>>> import numpy as np
>>> import numpy.linalg as la
>>> np.set_printoptions(precision=1, suppress=True, linewidth=200, legacy="1.25")
>>> feats = np.load("a.npy")
>>> feats.round(1) + 0
array([[ 0. ,  0.2, -0.1,  0.2],
       [ 0.4, -0.3,  0. ,  0.7],
       [ 0.7, -0.1,  0. , -0.1],
       [-0.3, -0.6, -0.3,  0.3],
       [-0.2, -0.6,  0.3, -0.3],
       [-0.1,  0.1,  0. , -0.2],
       [-0.4,  0.3, -0.4,  0.3],
       [ 0.3, -0.1, -0.8, -0.4]])
>>> # columns are unit length and at right angles
>>> x = np.array([-2, 2, -1, -1])
>>> y = feats @ x
>>> y
array([ 0.4, -2. , -1.5, -0.5, -0.8,  0.7,  1.4,  0.5])
>>> rng = np.random.default_rng(518490)
>>> y = y + 0.3 * rng.normal(size=8)
>>> y
array([ 0.8, -2.1, -1.3, -0.5, -0.9,  0.6,  1.5,  0.5])
>>> beta, *_ = la.lstsq(feats, y)
>>> [round(float(la.norm(la.solve(feats.T @ feats + lam * np.eye(4), feats.T @ y))), 2) for lam in (0, 1, 10, 100)]
[3.25, 1.63, 0.3, 0.03]
>>> beta.round()
array([-2.,  2., -1., -1.])
>>> np.round(feats.T @ (y - feats @ beta), 1) + 0
array([0., 0., 0., 0.])
>>> A2 = np.c_[feats[:, :3] @ np.array([[1, 2, 1], [0, 1, 0], [0, 1, 0]]), np.array([-1, 0, 3, 3, 3, 0, 3, -3])]
>>> A2
array([[ 0. ,  0.1,  0. , -1. ],
       [ 0.4,  0.5,  0.4,  0. ],
       [ 0.7,  1.4,  0.7,  3. ],
       [-0.3, -1.5, -0.3,  3. ],
       [-0.2, -0.7, -0.2,  3. ],
       [-0.1, -0.1, -0.1,  0. ],
       [-0.4, -0.9, -0.4,  3. ],
       [ 0.3, -0.4,  0.3, -3. ]])
>>> np.round(la.norm(A2 - feats @ la.lstsq(feats, A2)[0], axis=0), 1) + 0
array([0. , 0. , 0. , 5.5])
>>> la.matrix_rank(np.c_[feats, A2])
5
